$ python -q
>>> import numpy as np
>>> np.set_printoptions(suppress=True, linewidth=100)
>>> rng = np.random.default_rng(6986)
>>> th = np.sort(rng.uniform(-2, 2, 15))
>>> feats = np.c_[th, th ** 2, th ** 3] @ np.array([[2, 5, 0], [2, 5, 3], [2, 5, 1]])
>>> feats.round(2) + 0
array([[-10.23, -25.57,   3.97],
       [ -7.45, -18.61,   3.76],
       [ -2.96,  -7.39,   2.58],
       [ -2.69,  -6.72,   2.44],
       [ -0.22,  -0.56,   0.05],
       [ -0.02,  -0.06,   0.  ],
       [  0.16,   0.39,   0.02],
       [  2.79,   6.96,   1.61],
       [  4.61,  11.52,   2.96],
       [  7.17,  17.92,   4.88],
       [ 11.89,  29.73,   8.39],
       [ 13.28,  33.21,   9.42],
       [ 13.44,  33.61,   9.53],
       [ 15.62,  39.05,  11.13],
       [ 19.99,  49.97,  14.29]])
>>> # null space of dimension 1
>>> left, sv, vt = np.linalg.svd(feats)
>>> sv.round(2) + 0
array([102.9 ,  14.43,   0.  ])
>>> A2 = left[:, :2] @ np.diag(sv[:2]) @ vt[:2]
>>> round(float(np.linalg.norm(feats - A2, 2)), 2), round(sv[2], 2)
(0.0, np.float64(0.0))
>>> np.linalg.matrix_rank(feats, rtol=0.05)
np.int64(2)
>>> W2 = feats[[6, 3]].astype(float)
>>> for _ in range(5):
...     labels = np.linalg.norm(feats[:, None] - W2, axis=-1).argmin(axis=1)
...     W2 = np.array([feats[labels == j].mean(axis=0) for j in range(2)])
... 
>>> labels
array([1, 1, 1, 1, 1, 1, 1, 1, 1, 0, 0, 0, 0, 0, 0])
>>> np.bincount(labels)
array([6, 9])
>>> mat = np.loadtxt("block11.csv", delimiter=",")
>>> mat
array([[  1. ,  -0.1,   0.1],
       [-14. ,  12. ,  -8. ],
       [  0.1,  -0.1,   0.8],
       [ -0.2,   0.5,   0. ],
       [ -1.1,  -0.6,  -0.7],
       [  0.5,  -1.5,  -1. ],
       [  0. ,   0.3,   0.5],
       [ -1. ,  -0.5,   0.2],
       [  1. ,  -0.6,  -2. ],
       [ -0.2,  -1. ,   0.5],
       [ -0.5,  -0.3,   1.6],
       [  1. ,   1.5,  -1.4],
       [ -1.5,  -1.7,  -0.7]])
>>> cen = (mat - mat.mean(axis=0)) / mat.std(axis=0)
>>> np.argwhere(np.abs(cen) > 2)
array([[1, 0],
       [1, 1],
       [1, 2]])
>>> beta = np.linalg.lstsq(np.delete(cen, 2, axis=1), cen[:, 2])[0]
>>> round(1 - np.var(cen[:, 2] - np.delete(cen, 2, axis=1) @ beta), 2)
np.float64(0.79)
>>> beta.round(2)
array([ 0.34, -0.57])
>>> O, V = np.linalg.qr(mat[:, :2])[0], np.linalg.qr(mat[:, 2:])[0]
>>> sv = np.linalg.svd(O.T @ V, compute_uv=False)
>>> sv.round(2)
array([0.89])
>>> round(float(np.linalg.norm(O @ O.T - V @ V.T, 2)), 2)
1.0
>>> (sv > 0.9).sum()
np.int64(0)
>>> np.round(np.degrees(np.arccos(sv.clip(0, 1))), 2)
array([26.53])
>>> x0 = np.array([1, 2, -2])
>>> rhs = mat @ x0
>>> np.round(np.linalg.pinv(mat) @ mat, 2) + 0
array([[1., 0., 0.],
       [0., 1., 0.],
       [0., 0., 1.]])
>>> rhs.round(2)
array([ 0.6, 26. , -1.7,  0.8, -0.9, -0.5, -0.4, -2.4,  3.8, -3.2, -4.3,  6.8, -3.5])
>>> rhs = rhs + 0.1 * rng.normal(size=13)
>>> rhs.round(2)
array([ 0.67, 26.06, -1.61,  0.76, -1.03, -0.4 , -0.41, -2.34,  3.76, -3.19, -4.28,  6.73, -3.27])
>>> beta, *_ = np.linalg.lstsq(mat, rhs)
>>> np.round(mat.T @ (rhs - mat @ beta), 2) + 0
array([0., 0., 0.])
>>> round(np.linalg.norm(rhs - mat @ beta), 2)
np.float64(0.28)
>>> E = np.array([[4, 0], [0, -3]])
>>> # symmetric, so the eigenvalues are real
>>> np.round(np.linalg.pinv(E), 2)
array([[ 0.25,  0.  ],
       [ 0.  , -0.33]])
>>> np.round(np.linalg.svd(E, compute_uv=False), 2)
array([4., 3.])
>>> ev, V = np.linalg.eigh(E)
>>> x0 = np.array([1, 0])
>>> np.abs(E).sum(axis=1).max(), np.abs(ev).max()
(np.int64(4), np.float64(4.0))
>>> np.round(np.linalg.eigvalsh(E[1:, 1:]), 2)
array([-3.])
>>> x0 @ E @ x0 / (x0 @ x0), ev[0], ev[-1]
(np.float64(4.0), np.float64(-3.0), np.float64(4.0))
>>> V * np.abs(ev) @ V.T
array([[4., 0.],
       [0., 3.]])
>>> (np.sign(V[:, -1].round(6)) == np.sign(V[0, -1].round(6))).astype(int)
array([1, 0])
>>> f = np.array([-1, -3])
>>> A2 = E + np.outer(f, np.eye(2)[1])
>>> np.linalg.matrix_rank(np.linalg.inv(A2) - np.linalg.inv(E), tol=1e-8)
np.int64(1)
>>> A2 = np.array([[0, 0, 1], [0, 0, 1]])
>>> np.einsum("ij,ij->i", E, E)
array([16,  9])
>>> np.linalg.matrix_rank(E @ A2)
np.int64(1)
>>> np.einsum("ik,kj->ji", E, A2)
array([[ 0,  0],
       [ 0,  0],
       [ 4, -3]])
>>> A2.T @ E.T
array([[ 0,  0],
       [ 0,  0],
       [ 4, -3]])
>>> np.linalg.matrix_rank(np.vstack([E, A2.T]))
np.int64(2)
>>> th = np.radians(60)
>>> R = np.eye(2)
>>> R[1, 1] = R[0, 0] = np.cos(th)
>>> R[1, 0], R[0, 1] = -np.sin(th), np.sin(th)
>>> R.round(2)
array([[ 0.5 ,  0.87],
       [-0.87,  0.5 ]])
>>> A2 = E @ R.T
>>> np.allclose(E @ E.T, A2 @ A2.T)
True
>>> np.round(np.linalg.det(R), 2), np.round(np.trace(R), 2)
(np.float64(1.0), np.float64(1.0))
>>> f = np.array([-3, -3, -1, -3]) + 0.5
>>> W0 = np.outer(f, f) / (f @ f)
>>> W0.round(2)
array([[0.33, 0.33, 0.07, 0.33],
       [0.33, 0.33, 0.07, 0.33],
       [0.07, 0.07, 0.01, 0.07],
       [0.33, 0.33, 0.07, 0.33]])
>>> # symmetric, so the eigenvalues are real
>>> left, sv, vt = np.linalg.svd(W0)
>>> V = vt[:(sv > 1e-8).sum()]
>>> x0 = W0[0] + 4 * W0[3] + rng.integers(2) * np.eye(4)[2]
>>> x0.round(2)
array([1.64, 1.64, 0.33, 1.64])
>>> np.allclose(V.T @ V @ x0, x0)
True
>>> np.linalg.matrix_rank(np.vstack([W0, x0]))
np.int64(1)
>>> np.round(V.T @ V, 2)
array([[0.33, 0.33, 0.07, 0.33],
       [0.33, 0.33, 0.07, 0.33],
       [0.07, 0.07, 0.01, 0.07],
       [0.33, 0.33, 0.07, 0.33]])
>>> round(np.linalg.norm(x0 - V.T @ V @ x0), 2)
np.float64(0.0)
>>> np.round(np.diag(V.T @ V), 2)
array([0.33, 0.33, 0.01, 0.33])
>>> x0 = np.array([3, 0, 2, -1])
>>> a = np.maximum(W0 @ x0, 0)
>>> np.round(np.maximum(W0 @ (3 * x0), 0), 2)
array([2.37, 2.37, 0.47, 2.37])
>>> np.round(W0 * (a > 1e-9)[:, None], 2)
array([[0.33, 0.33, 0.07, 0.33],
       [0.33, 0.33, 0.07, 0.33],
       [0.07, 0.07, 0.01, 0.07],
       [0.33, 0.33, 0.07, 0.33]])
>>> a.round(2)
array([0.79, 0.79, 0.16, 0.79])
>>> np.round(W0.T @ a, 2)
array([0.79, 0.79, 0.16, 0.79])
>>> np.round(np.maximum(W0 @ x0, 0) - np.maximum(-W0 @ x0, 0), 2)
array([0.79, 0.79, 0.16, 0.79])
>>> np.allclose(W0[:-1].T @ np.linalg.lstsq(W0[:-1].T, W0[-1])[0], W0[-1])
True
>>> rank = np.linalg.matrix_rank(feats)
>>> rank
np.int64(2)
>>> null = np.linalg.svd(feats)[2][rank:].T
>>> [int(np.linalg.matrix_rank(feats[:i])) for i in range(1, len(feats) + 1)]
[1, 2, 2, 2, 2, 2, 2, 2, 2, 2, 2, 2, 2, 2, 2]
>>> np.linalg.matrix_rank(feats.T @ feats), np.linalg.matrix_rank(feats @ feats.T)
(np.int64(2), np.int64(2))
>>> np.round(null[:, 0] / null[np.abs(null[:, 0]).round(6).argmax(), 0], 2) + 0
array([ 1. , -0.4,  0. ])
>>> null.shape
(3, 1)
>>> [int(np.linalg.matrix_rank(feats[:, :j + 1])) for j in range(3)]
[1, 1, 2]
>>> np.round(null @ null.T, 2) + 0
array([[ 0.86, -0.34,  0.  ],
       [-0.34,  0.14,  0.  ],
       [ 0.  ,  0.  ,  0.  ]])
>>> np.round(feats @ null, 2) + 0
array([[0.],
       [0.],
       [0.],
       [0.],
       [0.],
       [0.],
       [0.],
       [0.],
       [0.],
       [0.],
       [0.],
       [0.],
       [0.],
       [0.],
       [0.]])
>>> x0 = np.array([2, 5, 1, 5])
>>> np.round((W0 * x0).sum(axis=1), 2)
array([4.01, 4.01, 0.8 , 4.01])
>>> (W0 @ x0).argmax()
np.int64(0)
>>> np.linalg.norm(W0 @ x0) <= np.linalg.norm(W0, 2) * np.linalg.norm(x0) + 1e-9
np.True_
>>> np.sign((W0 @ x0).round(6))
array([1., 1., 1., 1.])
>>> np.round(W0 * x0, 2)
array([[0.66, 1.64, 0.07, 1.64],
       [0.66, 1.64, 0.07, 1.64],
       [0.13, 0.33, 0.01, 0.33],
       [0.66, 1.64, 0.07, 1.64]])
>>> F = np.load("w.npy")
>>> F
array([[-5., -3.,  0.],
       [-3.,  3., -3.],
       [ 0., -3., -9.]])
>>> # symmetric, so the eigenvalues are real
>>> x0 = np.array([-1, 1, 0])
>>> rhs = F @ x0
>>> rhs
array([ 2.,  6., -3.])
>>> np.round(np.linalg.solve(F.T, F[1]), 2) + 0
array([0., 1., 0.])
>>> np.round(np.linalg.solve(F, rhs), 2) + 0
array([-1.,  1.,  0.])
>>> ev, V = np.linalg.eigh(F)
>>> x0 = np.array([1, 2, 2])
>>> (np.sign(V[:, -1].round(6)) == np.sign(V[0, -1].round(6))).astype(int)
array([1, 0, 1])
>>> x0 @ F @ x0
np.float64(-65.0)
>>> np.round(V * np.maximum(ev, 0) @ V.T, 2)
array([[ 0.39, -1.25,  0.28],
       [-1.25,  4.01, -0.89],
       [ 0.28, -0.89,  0.2 ]])
>>> ev, V = np.linalg.eigh(F)
>>> np.round(V @ np.diag(ev) @ V.T, 2) + 0
array([[-5., -3.,  0.],
       [-3.,  3., -3.],
       [ 0., -3., -9.]])
>>> np.abs(V[:, -1]).round(6).argmax()
np.int64(1)
>>> np.all(np.linalg.eigvalsh(F) > 0)
np.False_
>>> [round(float(np.linalg.det(F[:i, :i])), 2) + 0 for i in range(1, 4)]
[-5.0, -24.0, 261.0]
>>> A2 = np.array([[0, 2], [2, 0], [1, 0]])
>>> X = np.tile(A2, (2, 3))
>>> X
array([[0, 2, 0, 2, 0, 2],
       [2, 0, 2, 0, 2, 0],
       [1, 0, 1, 0, 1, 0],
       [0, 2, 0, 2, 0, 2],
       [2, 0, 2, 0, 2, 0],
       [1, 0, 1, 0, 1, 0]])
>>> # row 3 repeats row 0
>>> th = np.radians(30)
>>> R = np.eye(6)
>>> R[4, 4] = R[5, 5] = np.cos(th)
>>> R[4, 5], R[5, 4] = -np.sin(th), np.sin(th)
>>> R.round(2)
array([[ 1.  ,  0.  ,  0.  ,  0.  ,  0.  ,  0.  ],
       [ 0.  ,  1.  ,  0.  ,  0.  ,  0.  ,  0.  ],
       [ 0.  ,  0.  ,  1.  ,  0.  ,  0.  ,  0.  ],
       [ 0.  ,  0.  ,  0.  ,  1.  ,  0.  ,  0.  ],
       [ 0.  ,  0.  ,  0.  ,  0.  ,  0.87, -0.5 ],
       [ 0.  ,  0.  ,  0.  ,  0.  ,  0.5 ,  0.87]])
>>> A2 = X @ R.T
>>> np.allclose(X @ X.T, A2 @ A2.T)
True
>>> np.allclose(np.linalg.norm(X, axis=1), np.linalg.norm(A2, axis=1))
True
>>> A2.round(2)
array([[ 0.  ,  2.  ,  0.  ,  2.  , -1.  ,  1.73],
       [ 2.  ,  0.  ,  2.  ,  0.  ,  1.73,  1.  ],
       [ 1.  ,  0.  ,  1.  ,  0.  ,  0.87,  0.5 ],
       [ 0.  ,  2.  ,  0.  ,  2.  , -1.  ,  1.73],
       [ 2.  ,  0.  ,  2.  ,  0.  ,  1.73,  1.  ],
       [ 1.  ,  0.  ,  1.  ,  0.  ,  0.87,  0.5 ]])
>>> rank = np.linalg.matrix_rank(A2)
>>> rank
np.int64(2)
>>> null = np.linalg.svd(A2)[2][rank:].T
>>> np.allclose(A2 @ null, 0)
True
>>> [int(np.linalg.matrix_rank(A2[:i])) for i in range(1, len(A2) + 1)]
[1, 2, 2, 2, 2, 2]
>>> [int(np.linalg.matrix_rank(A2[:, :j + 1])) for j in range(6)]
[1, 2, 2, 2, 2, 2]
>>> np.round(A2 @ null, 2) + 0
array([[0., 0., 0., 0.],
       [0., 0., 0., 0.],
       [0., 0., 0., 0.],
       [0., 0., 0., 0.],
       [0., 0., 0., 0.],
       [0., 0., 0., 0.]])
>>> labels = rng.permutation(6)
>>> labels
array([4, 5, 0, 3, 2, 1])
>>> A2 = X[labels][:, labels]
>>> np.trace(A2)
np.int64(5)
>>> np.round(np.sort(np.abs(np.linalg.eigvals(A2))), 2) + 0
array([0., 0., 0., 0., 0., 5.])
>>> np.diag(A2)
array([2, 0, 0, 2, 1, 0])
>>> A2
array([[2, 0, 2, 0, 2, 0],
       [1, 0, 1, 0, 1, 0],
       [0, 2, 0, 2, 0, 2],
       [0, 2, 0, 2, 0, 2],
       [1, 0, 1, 0, 1, 0],
       [2, 0, 2, 0, 2, 0]])
>>> A2 = X + rng.integers(-2, 3, (6, 2)) @ rng.integers(-2, 3, (2, 6))
>>> A2
array([[ 2,  6, -3,  1,  0,  1],
       [ 2,  4,  0,  0, -2, -4],
       [ 5,  2, -2, -2,  7,  4],
       [ 0,  6, -2,  2, -4, -2],
       [ 4, -2,  2, -1,  8,  5],
       [-1, -2,  3,  1, -1, -1]])
>>> A2 - X
array([[ 2,  4, -3, -1,  0, -1],
       [ 0,  4, -2,  0, -4, -4],
       [ 4,  2, -3, -2,  6,  4],
       [ 0,  4, -2,  0, -4, -4],
       [ 2, -2,  0, -1,  6,  5],
       [-2, -2,  2,  1, -2, -1]])
>>> np.abs(A2 - X).sum(axis=1)
array([11, 14, 21, 14, 16, 10])
>>> K = np.load("x.npy")
>>> K
array([[ 1, -2,  4],
       [ 1, -1,  1],
       [ 1,  0,  0]])
>>> x0 = np.array([2, 2, 2])
>>> rhs = K @ x0
>>> rhs
array([6, 2, 2])
>>> np.round(np.linalg.solve(K, rhs + K[:, 0]), 2)
array([3., 2., 2.])
>>> np.round(np.linalg.solve(K.T, K[1]), 2) + 0
array([0., 1., 0.])
>>> ev, V = np.linalg.eig(K)
>>> np.round(np.sort(np.linalg.eigvals(np.linalg.inv(K))), 2)
array([-1. -0.j, -1. +0.j,  0.5+0.j])
>>> np.round(np.sort(np.linalg.eigvals(K.T)), 2)
array([-1., -1.,  2.])
>>> np.round(K @ V[:, 0] - ev[0] * V[:, 0], 2) + 0
array([0., 0., 0.])
>>> ev.round(2)
array([ 2., -1., -1.])
